In [1]: import numpy as np

In [2]: import numpy.linalg as la

In [3]: np.set_printoptions(precision=1, suppress=True, linewidth=140, sign=" ")

In [4]: mat = np.load("w.npy")

In [5]: mat
Out[5]: 
array([[-1.1,  1. ,  0.8,  1.1],
       [-1.3, -0.3, -1.5,  0.1],
       [ 0.9, -0.3, -0.7,  1.6],
       [-0.5, -1.7,  0.9,  0.4]])

In [6]: Uu, s, VT = la.svd(mat, full_matrices=False)

In [7]: s
Out[7]: array([ 2.,  2.,  2.,  2.])

In [8]: Uu.shape, s.shape, VT.shape
Out[8]: ((4, 4), (4,), (4, 4))

In [9]: np.round(Uu.T @ mat @ VT.T, 1) + 0
Out[9]: 
array([[ 2.,  0.,  0.,  0.],
       [ 0.,  2.,  0.,  0.],
       [ 0.,  0.,  2.,  0.],
       [ 0.,  0.,  0.,  2.]])

In [10]: np.round(mat @ mat.T, 1) + 0
Out[10]: 
array([[ 4.,  0.,  0.,  0.],
       [ 0.,  4.,  0.,  0.],
       [ 0.,  0.,  4.,  0.],
       [ 0.,  0.,  0.,  4.]])

In [11]: other = mat / la.norm(mat, axis=1, keepdims=True)

In [12]: C2 = other @ other.T

In [13]: np.argwhere(np.triu(np.abs(C2) > 0.95, 1))
Out[13]: array([], shape=(0, 2), dtype=int64)

In [14]: (C2 - 2 * np.eye(4)).round(6).argmax(axis=1)
Out[14]: array([ 1,  0,  0,  0])

In [15]: round(float(np.degrees(np.arccos(np.clip(C2[2, 0], -1, 1)))), 1)
Out[15]: 90.0

In [16]: C2[2].round(1) + 0
Out[16]: array([ 0.,  0.,  1.,  0.])

In [17]: C2.round(1) + 0
Out[17]: 
array([[ 1.,  0.,  0.,  0.],
       [ 0.,  1.,  0.,  0.],
       [ 0.,  0.,  1.,  0.],
       [ 0.,  0.,  0.,  1.]])

In [18]: w1 = np.array([[5, 2, 2, -1], [4, 1, -5, 3], [0, -2, -1, 1], [-5, 4, -2, -4]])

In [19]: b = np.array([5, -4, 2, -1])

In [20]: act = np.maximum(mat @ w1 + b, 0)

In [21]: (act > 0).mean(axis=0)
Out[21]: array([ 0.2,  0.2,  0.8,  0. ])

In [22]: basis = np.array([[-2, 3], [-1, -1], [-3, -2], [0, 0]])

In [23]: act @ basis
Out[23]: 
array([[  0. ,   0. ],
       [ -6.6,  -4.4],
       [-14.3,  -9.1],
       [-23.2, -15.5]])

In [24]: f = np.array([-7, -2, -9, 9, -5, -5, 4]) + 0.5

In [25]: A = np.outer(f, f) / (f @ f)

In [26]: A.round(1) + 0
Out[26]: 
array([[ 0.2,  0. ,  0.2, -0.2,  0.1,  0.1, -0.1],
       [ 0. ,  0. ,  0. , -0.1,  0. ,  0. ,  0. ],
       [ 0.2,  0. ,  0.3, -0.3,  0.1,  0.1, -0.1],
       [-0.2, -0.1, -0.3,  0.3, -0.2, -0.2,  0.2],
       [ 0.1,  0. ,  0.1, -0.2,  0.1,  0.1, -0.1],
       [ 0.1,  0. ,  0.1, -0.2,  0.1,  0.1, -0.1],
       [-0.1,  0. , -0.1,  0.2, -0.1, -0.1,  0.1]])

In [27]: # row 5 repeats row 4

In [28]: np.argsort(-la.norm(A, axis=0).round(6), kind="stable")[:3]
Out[28]: array([ 3,  2,  0])

In [29]: la.matrix_rank(A, rtol=0.1)
Out[29]: np.int64(1)

In [30]: w, evecs = la.eigh(A)

In [31]: x = np.array([-1, 1, 3, -2, -3, 1, -1])

In [32]: round(float(np.abs(A).sum(axis=1).max()), 1), round(np.abs(w).max(), 1)
Out[32]: (1.4, np.float64(1.0))

In [33]: round(x @ A @ x, 1)
Out[33]: np.float64(4.6)

In [34]: np.round(evecs * np.abs(w) @ evecs.T, 1) + 0
Out[34]: 
array([[ 0.2,  0. ,  0.2, -0.2,  0.1,  0.1, -0.1],
       [ 0. ,  0. ,  0. , -0.1,  0. ,  0. ,  0. ],
       [ 0.2,  0. ,  0.3, -0.3,  0.1,  0.1, -0.1],
       [-0.2, -0.1, -0.3,  0.3, -0.2, -0.2,  0.2],
       [ 0.1,  0. ,  0.1, -0.2,  0.1,  0.1, -0.1],
       [ 0.1,  0. ,  0.1, -0.2,  0.1,  0.1, -0.1],
       [-0.1,  0. , -0.1,  0.2, -0.1, -0.1,  0.1]])

In [35]: np.round(evecs * np.maximum(w, 0) @ evecs.T, 1) + 0
Out[35]: 
array([[ 0.2,  0. ,  0.2, -0.2,  0.1,  0.1, -0.1],
       [ 0. ,  0. ,  0. , -0.1,  0. ,  0. ,  0. ],
       [ 0.2,  0. ,  0.3, -0.3,  0.1,  0.1, -0.1],
       [-0.2, -0.1, -0.3,  0.3, -0.2, -0.2,  0.2],
       [ 0.1,  0. ,  0.1, -0.2,  0.1,  0.1, -0.1],
       [ 0.1,  0. ,  0.1, -0.2,  0.1,  0.1, -0.1],
       [-0.1,  0. , -0.1,  0.2, -0.1, -0.1,  0.1]])

In [36]: Uu, s, VT = la.svd(A)

In [37]: np.argmax(s[:-1] / (s[1:] + 1e-6)) + 1
Out[37]: np.int64(1)

In [38]: s.round(1) + 0
Out[38]: array([ 1.,  0.,  0.,  0.,  0.,  0.,  0.])

In [39]: other = Uu[:, :1] @ np.diag(s[:1]) @ VT[:1]

In [40]: la.matrix_rank(A, rtol=0.05)
Out[40]: np.int64(1)

In [41]: np.round(la.norm(A - other, 2), 1), round(float(s[1]), 1)
Out[41]: (np.float64(0.0), 0.0)

In [42]: round(la.norm(A - other) / la.norm(A), 1)
Out[42]: np.float64(0.0)

In [43]: other = A / la.norm(A, axis=1, keepdims=True)

In [44]: C2 = other @ other.T

In [45]: C2
Out[45]: 
array([[ 1.,  1.,  1., -1.,  1.,  1., -1.],
       [ 1.,  1.,  1., -1.,  1.,  1., -1.],
       [ 1.,  1.,  1., -1.,  1.,  1., -1.],
       [-1., -1., -1.,  1., -1., -1.,  1.],
       [ 1.,  1.,  1., -1.,  1.,  1., -1.],
       [ 1.,  1.,  1., -1.,  1.,  1., -1.],
       [-1., -1., -1.,  1., -1., -1.,  1.]])

In [46]: np.round(np.degrees(np.arccos(np.clip(C2[0, 5], -1, 1))), 1)
Out[46]: np.float64(0.0)

In [47]: C2[0]
Out[47]: array([ 1.,  1.,  1., -1.,  1.,  1., -1.])

In [48]: np.argwhere(np.triu(np.abs(C2) > 0.95, 1))
Out[48]: 
array([[ 0,  1],
       [ 0,  2],
       [ 0,  3],
       [ 0,  4],
       [ 0,  5],
       [ 0,  6],
       [ 1,  2],
       [ 1,  3],
       [ 1,  4],
       [ 1,  5],
       [ 1,  6],
       [ 2,  3],
       [ 2,  4],
       [ 2,  5],
       [ 2,  6],
       [ 3,  4],
       [ 3,  5],
       [ 3,  6],
       [ 4,  5],
       [ 4,  6],
       [ 5,  6]])

In [49]: (C2 - 2 * np.eye(7)).round(6).argmax(axis=1)
Out[49]: array([ 1,  0,  0,  6,  0,  0,  3])

In [50]: r = la.matrix_rank(A)

In [51]: r
Out[51]: np.int64(1)

In [52]: ns = la.svd(A)[2][r:].T

In [53]: np.round(ns @ ns.T, 1) + 0
Out[53]: 
array([[ 0.8,  0. , -0.2,  0.2, -0.1, -0.1,  0.1],
       [ 0. ,  1. ,  0. ,  0.1,  0. ,  0. ,  0. ],
       [-0.2,  0. ,  0.7,  0.3, -0.1, -0.1,  0.1],
       [ 0.2,  0.1,  0.3,  0.7,  0.2,  0.2, -0.2],
       [-0.1,  0. , -0.1,  0.2,  0.9, -0.1,  0.1],
       [-0.1,  0. , -0.1,  0.2, -0.1,  0.9,  0.1],
       [ 0.1,  0. ,  0.1, -0.2,  0.1,  0.1,  0.9]])
